>>> import numpy as np
>>> from numpy import linalg as LA
>>> np.set_printoptions(suppress=True, linewidth=120)
>>> def tidy(a):
...     return np.round(a, 2) + 0
... 
>>> A2 = np.array([[0], [0], [1]])
>>> basis = np.array([[-1, 2, -2, 1, 0, 0]])
>>> rng = np.random.default_rng(203)
>>> arr = A2 @ basis + 0.3 * rng.normal(size=(3, 6))
>>> tidy(arr)
array([[-0.16, -0.1 ,  0.28,  0.49, -0.28,  0.68],
       [ 0.28, -0.25, -0.26, -0.03, -0.17, -0.45],
       [-1.61,  2.22, -2.31,  1.47,  0.64, -0.15]])
>>> cov = arr.T @ arr
>>> LA.matrix_rank(cov)
np.int64(3)
>>> tidy(LA.svd(arr, compute_uv=False) ** 2)
array([15.44,  1.1 ,  0.22])
>>> tidy(np.trace(cov)), tidy((arr ** 2).sum())
(np.float64(16.76), np.float64(16.76))
>>> np.allclose(cov, cov.T)
True
>>> w1 = np.array([[0, 1, -2, -1, 2, 2],
...     [-3, -3, -2, 0, 2, 0],
...     [1, -3, -1, 2, 1, 0],
...     [1, -2, -1, 1, -2, 3],
...     [2, -2, -2, -1, -3, 0],
...     [-2, 3, 2, -2, 2, 1]])
>>> b = np.array([3, 4, 4, -2, 2, -2])
>>> H = np.maximum(arr @ w1 + b, 0)
>>> (H > 0).astype(int)
array([[1, 1, 1, 0, 1, 0],
       [1, 1, 1, 0, 1, 0],
       [0, 0, 1, 0, 0, 0]])
>>> tidy((H > 0).mean(axis=0))
array([0.67, 0.67, 1.  , 0.  , 0.67, 0.  ])
>>> basis = np.array([[3, 1, 0], [0, 3, 1], [1, 3, 0], [2, 3, 0], [3, 1, 2], [1, 0, 2]])
>>> w1 @ basis
array([[  4,  -4,   9],
       [ -5, -16,   1],
       [  9,  -4,  -1],
       [  1,  -7,   0],
       [ -7, -16,  -8],
       [ -1,   9,   9]])
>>> tidy(H @ basis)
array([[21.11, 36.91, 10.86],
       [20.1 , 30.97,  7.71],
       [ 2.07,  6.21,  0.  ]])
